% ipython --no-banner

In [1]: import numpy as np

In [2]: np.set_printoptions(suppress=True, linewidth=120)

In [3]: def rd(a):
   ...:     return np.round(a, 3) + 0
   ...: 

In [4]: X = np.array([[1, 1, 0, 1], [0, 1, 2, 2], [2, 0, 2, 0], [2, 2, 2, 1]])

In [5]: np.allclose(X @ X.T, X.T @ X)
Out[5]: False

In [6]: np.linalg.matrix_power(X, 4)
Out[6]: 
array([[ 97,  64, 108,  64],
       [156, 101, 162, 100],
       [ 74,  54,  80,  54],
       [188, 124, 202, 125]])

In [7]: rd(np.sort(np.abs(np.linalg.eigvals(X))))
Out[7]: array([1.   , 1.492, 1.492, 4.492])

In [8]: np.allclose(X, X.T)
Out[8]: False

In [9]: Y = np.array([[0, -2], [0, 0]])

In [10]: W2 = np.kron(Y, X)

In [11]: W2.shape
Out[11]: (8, 8)

In [12]: W2
Out[12]: 
array([[ 0,  0,  0,  0, -2, -2,  0, -2],
       [ 0,  0,  0,  0,  0, -2, -4, -4],
       [ 0,  0,  0,  0, -4,  0, -4,  0],
       [ 0,  0,  0,  0, -4, -4, -4, -2],
       [ 0,  0,  0,  0,  0,  0,  0,  0],
       [ 0,  0,  0,  0,  0,  0,  0,  0],
       [ 0,  0,  0,  0,  0,  0,  0,  0],
       [ 0,  0,  0,  0,  0,  0,  0,  0]])

In [13]: rd(np.linalg.norm(W2, 2)), rd(np.linalg.norm(Y, 2) * np.linalg.norm(X, 2))
Out[13]: (np.float64(10.138), np.float64(10.138))

In [14]: theta = np.radians(45)

In [15]: r_ = np.eye(4)

In [16]: r_[3, 3] = r_[1, 1] = np.cos(theta)

In [17]: r_[3, 1], r_[1, 3] = -np.sin(theta), np.sin(theta)

In [18]: rd(r_)
Out[18]: 
array([[ 1.   ,  0.   ,  0.   ,  0.   ],
       [ 0.   ,  0.707,  0.   ,  0.707],
       [ 0.   ,  0.   ,  1.   ,  0.   ],
       [ 0.   , -0.707,  0.   ,  0.707]])

In [19]: Y = X @ r_.T

In [20]: np.allclose(np.linalg.norm(X, axis=1), np.linalg.norm(Y, axis=1))
Out[20]: True

In [21]: rd(np.abs(Y - X).max(axis=0))
Out[21]: array([0.   , 1.121, 0.   , 1.707])

In [22]: arr = np.load("m.npy")

In [23]: arr
Out[23]: 
array([[ 0.7,  0.8, -0.3,  1.7],
       [ 0.8,  0.2, -0.1,  0.8],
       [ 1.3,  0. ,  1.4, -0.4]])

In [24]: Y = arr / np.sqrt((arr ** 2).mean(axis=1, keepdims=True))

In [25]: np.linalg.matrix_rank(Y) == np.linalg.matrix_rank(arr)
Out[25]: np.True_

In [26]: rd(Y[0])
Out[26]: array([ 0.691,  0.789, -0.296,  1.677])

In [27]: np.linalg.matrix_rank(arr - arr.mean(axis=1, keepdims=True))
Out[27]: np.int64(3)

In [28]: theta = np.radians(30)

In [29]: r_ = np.eye(4)

In [30]: r_[2, 2] = r_[0, 0] = np.cos(theta)

In [31]: r_[2, 0], r_[0, 2] = -np.sin(theta), np.sin(theta)

In [32]: rd(r_)
Out[32]: 
array([[ 0.866,  0.   ,  0.5  ,  0.   ],
       [ 0.   ,  1.   ,  0.   ,  0.   ],
       [-0.5  ,  0.   ,  0.866,  0.   ],
       [ 0.   ,  0.   ,  0.   ,  1.   ]])

In [33]: Y = arr @ r_.T

In [34]: rd(Y)
Out[34]: 
array([[ 0.456,  0.8  , -0.61 ,  1.7  ],
       [ 0.643,  0.2  , -0.487,  0.8  ],
       [ 1.826,  0.   ,  0.562, -0.4  ]])

In [35]: rd(np.linalg.svd(arr, compute_uv=False)), rd(np.linalg.svd(Y, compute_uv=False))
Out[35]: (array([2.292, 1.975, 0.31 ]), array([2.292, 1.975, 0.31 ]))

In [36]: feats = np.array([[-1.3, 1.6, 0.4, 1.8],
    ...:     [0.7, 0.0, 0.8, 0.8],
    ...:     [-0.8, -1.6, -0.6, 1.1],
    ...:     [0.5, 1.3, 0.4, 0.7]])

In [37]: rd(np.linalg.det(feats.T))
Out[37]: np.float64(-3.851)

In [38]: rd(np.poly(feats))
Out[38]: array([ 1.   ,  1.2  , -2.45 , -4.06 , -3.851])

In [39]: rd(np.linalg.eigvals(feats).sum().real)
Out[39]: np.float64(-1.2)

In [40]: rd(np.linalg.det(2 * feats)), rd(np.linalg.det(feats))
Out[40]: (np.float64(-61.619), np.float64(-3.851))

In [41]: rd(np.linalg.det(feats[::-1]))
Out[41]: np.float64(-3.851)
